>>> import numpy as np
>>> from numpy import linalg as LA
>>> np.set_printoptions(suppress=True, linewidth=160)
>>> rnd = lambda a: np.round(a, 2) + 0
>>> other = np.array([[-8, 0, 1, -6, 8, 9],
...     [-1, -3, 2, 6, -5, 4],
...     [-5, 6, 0, 5, -1, -1],
...     [1, 3, 8, 9, -3, 6],
...     [-8, 8, 1, -6, 1, 2],
...     [-6, -6, 9, 8, -2, -3]])
>>> mat = other - other.T
>>> print(mat)
[[  0   1   6  -7  16  15]
 [ -1   0  -4   3 -13  10]
 [ -6   4   0  -3  -2 -10]
 [  7  -3   3   0   3  -2]
 [-16  13   2  -3   0   4]
 [-15 -10  10   2  -4   0]]
>>> Q, Rm = LA.qr(mat)
>>> print(rnd(abs(Rm[0, 0])), rnd(LA.norm(mat[:, 0])))
23.81 23.81
>>> print(np.trace(Q @ Q.T))
6.0
>>> print(Q.shape, Rm.shape)
(6, 6) (6, 6)
>>> other = LA.invert(mat)
Traceback (most recent call last):
  File "<python-input-11>", line 1, in <module>
    other = LA.invert(mat)
            ^^^^^^^^^
AttributeError: module 'numpy.linalg' has no attribute 'invert'
>>> other = LA.inv(mat)
>>> print(rnd(LA.cond(mat)))
8.7
>>> print(rnd(other))
[[ 0.    0.03  0.01  0.12  0.01 -0.02]
 [-0.03  0.   -0.04  0.11  0.09 -0.03]
 [-0.01  0.04  0.    0.25  0.08  0.03]
 [-0.12 -0.11 -0.25  0.    0.09  0.01]
 [-0.01 -0.09 -0.08 -0.09  0.   -0.01]
 [ 0.02  0.03 -0.03 -0.01  0.01  0.  ]]
>>> print(rnd(LA.slogdet(mat)[0]))
1.0
>>> print(rnd(mat @ other))
[[1. 0. 0. 0. 0. 0.]
 [0. 1. 0. 0. 0. 0.]
 [0. 0. 1. 0. 0. 0.]
 [0. 0. 0. 1. 0. 0.]
 [0. 0. 0. 0. 1. 0.]
 [0. 0. 0. 0. 0. 1.]]
>>> print(rnd(LA.det(mat) * LA.det(other)))
1.0
>>> rng = np.random.default_rng(762)
>>> lab = rng.permutation(6)
>>> other = mat[:, lab] * rng.choice([-1, 1], 6)
>>> print(other)
[[ -1  -6 -15   0 -16  -7]
 [  0   4 -10  -1  13   3]
 [ -4   0  10  -6   2  -3]
 [  3  -3   2   7  -3   0]
 [-13  -2  -4 -16   0  -3]
 [ 10 -10   0 -15   4   2]]
>>> U, _, vt = LA.svd(mat.T @ other)
>>> print(rnd(U @ vt))
[[ 0.  0.  0.  1.  0.  0.]
 [-1.  0.  0.  0.  0.  0.]
 [ 0. -1.  0.  0.  0.  0.]
 [ 0.  0.  0.  0.  0.  1.]
 [ 0.  0.  0.  0. -1.  0.]
 [ 0.  0. -1.  0.  0.  0.]]
>>> print((other - other.T) / 2)
[[ 0.  -3.  -5.5 -1.5 -1.5 -8.5]
 [ 3.   0.  -5.   1.   7.5  6.5]
 [ 5.5  5.   0.  -4.   3.  -1.5]
 [ 1.5 -1.   4.   0.   6.5  7.5]
 [ 1.5 -7.5 -3.  -6.5  0.  -3.5]
 [ 8.5 -6.5  1.5 -7.5  3.5  0. ]]
>>> print(other @ other)
[[ 199   84  -11  457 -120   68]
 [-102  -37 -194 -204   47    9]
 [-110   68  140  -89   90  -14]
 [  49  -45   31   88 -104  -27]
 [ -49  148  143  -41  210   91]
 [ -87  -83  -96 -189 -237 -108]]
>>> print(np.allclose(other @ other.T, other.T @ other))
False
>>> print(LA.matrix_power(other, 3))
[[ 3456 -2669 -2541  4081 -3213  -612]
 [ -255   892  -636 -1114  1411  1062]
 [-2027  1159  1832 -2761  3135   256]
 [ 1173  -260   617  2544 -1679  -313]
 [-2466  -321  -237 -6018  3481   -90]
 [ 1905  2311  1745  4748   256  1143]]
>>> other.inv()
Traceback (most recent call last):
  File "<python-input-28>", line 1, in <module>
    other.inv()
    ^^^^^^^^^
AttributeError: 'numpy.ndarray' object has no attribute 'inv'
>>> print(rnd(np.abs(LA.eigvals(other)).max()))
20.83
>>> print((other + other.T) / 2)
[[ -1.   -3.   -9.5   1.5 -14.5   1.5]
 [ -3.    4.   -5.   -2.    5.5  -3.5]
 [ -9.5  -5.   10.   -2.   -1.   -1.5]
 [  1.5  -2.   -2.    7.   -9.5  -7.5]
 [-14.5   5.5  -1.   -9.5   0.    0.5]
 [  1.5  -3.5  -1.5  -7.5   0.5   2. ]]
>>> LA.determinant(other)
Traceback (most recent call last):
  File "<python-input-31>", line 1, in <module>
    LA.determinant(other)
    ^^^^^^^^^^^^^^
AttributeError: module 'numpy.linalg' has no attribute 'determinant'
>>> print(rnd(np.sort(np.abs(LA.eigvals(other)))))
[ 6.92  6.92 12.01 12.67 12.67 20.83]
